% ipython --no-banner

In [1]: import numpy as np

In [2]: from numpy import linalg as LA

In [3]: np.set_printoptions(precision=2, suppress=True, linewidth=160)

In [4]: tidy = lambda a: np.round(a, 2) + 0

In [5]: arr = np.loadtxt("dump.csv", delimiter=",")

In [6]: arr
Out[6]: 
array([[ -1.,   0.,   0.,  -1.,   4.,   4.,  -2.,  -4.,  -3.,  -4.],
       [  4.,   0.,  -3.,  -5.,   3.,   4.,   0.,  -2.,  -5.,  -4.],
       [  2.,   2.,  -2.,  -2.,  -1.,  -1.,   3.,   1.,  -1.,   1.],
       [  2.,  -5.,   1.,  -4.,   3.,   1.,   2.,   3.,  -1.,   4.],
       [  4.,  -8.,   2.,  -6.,   6.,   4.,   3.,  -2.,  -5.,   2.],
       [ 10.,  -6.,  -5.,  -4.,   7.,   0.,   0.,   1.,  -8.,   5.],
       [  5.,   0.,  -3.,  -4.,  -1.,   0.,   1.,   4.,   0.,   3.],
       [  0.,   0.,   0.,   0.,   0.,   0.,   0.,   0.,   0.,   0.],
       [  0.,  -5.,   6.,  -1.,   4.,   5.,   1.,  -1.,   0.,   0.],
       [  1.,   5.,  -8.,  -3.,   6.,   1.,  -4.,  -4.,  -5.,   1.],
       [  3.,   2.,  -4.,  -5.,   0.,   0.,   3.,  -2.,  -3.,   1.],
       [  2.,  -2.,   5.,  -3.,   2.,   7.,   1.,  -1.,   1.,  -2.],
       [  0.,   0.,  -2.,  -1.,   3.,   3.,  -4.,  -2.,   3.,   0.],
       [  4.,  -3.,  -4.,  -5.,   2.,  -1.,   2.,  -1.,  -5.,   2.],
       [  3.,  -5.,  -2., -12.,   3.,   6.,   2.,  -2.,   1.,   2.],
       [  4.,  -1.,  -1.,  -4.,   2.,   2.,   4.,  -4.,  -5.,  -1.],
       [  2.,   1.,  -5.,  -3.,   3.,  -1.,   2.,   0.,   0.,   4.],
       [ -1.,  -6.,   3.,  -2.,   3.,   4.,   1.,  -4.,   1.,  -2.],
       [  7.,  -8.,   0.,  -3.,   3.,   1.,   1.,   3.,  -4.,   2.],
       [  2.,  -5.,   1.,  -4.,   3.,   1.,   2.,   3.,  -1.,   4.],
       [ -2.,   2.,  -6.,  -3.,   6.,   2.,  -4.,  -3.,   0.,   1.],
       [  6.,  -3.,  -1.,   1.,   5.,   1.,  -2.,   2.,  -3.,   3.],
       [  6.,   1.,  -4.,  -7.,  -1.,   4.,  -2.,   0.,   0.,   0.],
       [  0.,   5.,  -5.,  -4.,   1.,   1.,   0.,  -1.,  -2.,  -1.],
       [ -3.,   1.,   0.,  -4.,   4.,   5.,  -3.,  -1.,   1.,   0.],
       [  3.,  -5.,  -1.,  -7.,   4.,   2.,   2.,   0.,  -3.,   4.],
       [  5.,   1.,  -2.,   1.,   4.,  -1.,   3.,   0.,  -5.,   2.],
       [ -2.,   3.,  -3.,  -2.,   2.,   2.,  -3.,  -2.,  -1.,  -2.],
       [  1.,  -2.,   4.,   1.,   1.,   5.,  -2.,  -3.,   0.,  -5.],
       [  5.,  -3.,  -4.,  -5.,   7.,   0.,   1.,   1.,  -5.,   7.],
       [  1.,  -3.,   3.,   1.,   2.,   2.,   1.,  -2.,  -2.,  -2.],
       [ -5.,  -2.,   0.,  -7.,   5.,   7.,  -3.,  -3.,   4.,   0.],
       [ -1.,  -1.,   4.,  -2.,   1.,   6.,  -3.,   0.,   4.,  -1.],
       [ -2.,   3.,  -3.,  -2.,   2.,   2.,  -3.,  -2.,  -1.,  -2.],
       [ -1.,  -2.,   3.,  -2.,   2.,   3.,   0.,   1.,   2.,   2.],
       [  2.,   2.,  -2.,  -2.,  -1.,  -1.,   3.,   1.,  -1.,   1.],
       [  1.,  -5.,   4.,  -4.,   5.,   6.,   1.,  -4.,  -2.,   0.],
       [  0.,   0.,   0.,   0.,   0.,   0.,   0.,   0.,   0.,   0.],
       [ -2.,  -3.,   0.,  -3.,   1.,   2.,   0.,  -2.,   3.,   0.],
       [  4.,  -1.,   1.,  -1.,   6.,   2.,   3.,   1.,  -3.,   4.],
       [ -2.,  -5.,   1.,  -8.,   4.,   6.,   0.,  -4.,   3.,   2.]])

In [7]: x0 = np.array([0, 8, -6, -7, -2, -8, -1, 5, 9, 9])

In [8]: target = arr @ x0

In [9]: tidy(LA.lstsq(arr, target)[0])
Out[9]: array([ 0.,  8., -6., -7., -2., -8., -1.,  5.,  9.,  9.])

In [10]: tidy(LA.solve(arr.T @ arr, arr.T @ target))
Out[10]: array([ 0.,  8., -6., -7., -2., -8., -1.,  5.,  9.,  9.])

In [11]: rng = np.random.default_rng(797783)

In [12]: target = target + 0.1 * rng.normal(size=41)

In [13]: tidy(target)
Out[13]: 
array([-113.89,  -76.04,   54.  ,    8.13, -117.94,  -25.89,   94.01,    0.07, -122.87,   37.04,   44.1 , -100.01,   10.01,    5.23,   17.05,  -71.95,   94.97,
       -119.94,  -60.99,    8.21,   42.95,  -31.12,   52.93,   56.04,   -4.96,   -2.02,  -16.84,    2.01, -146.96,   43.16, -116.16,   -9.1 ,  -38.02,    2.02,
         -7.08,   53.96, -132.89,    0.02,   -3.95,  -24.05,  -21.08])

In [14]: b, *_ = LA.lstsq(arr, target)

In [15]: print(tidy(b))
[ 0.07  8.06 -5.86 -7.13 -1.89 -8.22 -1.06  4.98  9.05  8.91]
